% ipython --no-banner

In [1]: import numpy as np

In [2]: np.set_printoptions(suppress=True, linewidth=200)

In [3]: def rnd(a):
   ...:     return np.round(a, 2) + 0
   ...: 

In [4]: B = np.array([[5, 7], [2, 5]])

In [5]: W0 = np.tile(B, (2, 2))

In [6]: W0
Out[6]: 
array([[5, 7, 5, 7],
       [2, 5, 2, 5],
       [5, 7, 5, 7],
       [2, 5, 2, 5]])

In [7]: hat = np.triu(np.array([[2, 0, 0, 3], [2, 3, 0, 0], [2, 1, 1, 3], [2, 3, 2, 3]]), 1) + np.eye(4)

In [8]: B = hat @ W0 @ np.linalg.inv(hat)

In [9]: B
Out[9]: 
array([[ 11.,  22.,  11., -44.],
       [  2.,   5.,   2.,  -7.],
       [ 11.,  22.,  11., -44.],
       [  2.,   5.,   2.,  -7.]])

In [10]: rnd(np.poly(B))
Out[10]: array([  1., -20.,  44.,   0.,   0.])

In [11]: np.linalg.matrix_rank(B)
Out[11]: np.int64(2)

In [12]: B = W0 / np.sqrt((W0 ** 2).mean(axis=1, keepdims=True))

In [13]: rnd(np.linalg.norm(B, axis=1))
Out[13]: array([2., 2., 2., 2.])

In [14]: Uu, sv, Vh = np.linalg.svd(W0)

In [15]: vecs = Vh[:(sv > 1e-8).sum()]

In [16]: rng = np.random.default_rng(45)

In [17]: x = W0[0] + -1 * W0[1] + rng.integers(2) * np.eye(4)[2]

In [18]: x
Out[18]: array([3., 2., 4., 2.])

In [19]: np.linalg.matrix_rank(np.vstack([W0, x]))
Out[19]: np.int64(3)

In [20]: np.allclose(vecs.T @ vecs @ x, x)
Out[20]: False

In [21]: rnd(np.linalg.norm(x - vecs.T @ vecs @ x))
Out[21]: np.float64(0.71)

In [22]: mat = np.array([[1, 0], [0, -2]])

In [23]: B = mat + rng.integers(-2, 3, (2, 1)) @ rng.integers(-2, 3, (1, 2))

In [24]: B
Out[24]: 
array([[ 1,  0],
       [ 0, -2]])

In [25]: B - mat
Out[25]: 
array([[0, 0],
       [0, 0]])

In [26]: rnd(np.linalg.svd(B - mat, compute_uv=False))
Out[26]: array([0., 0.])
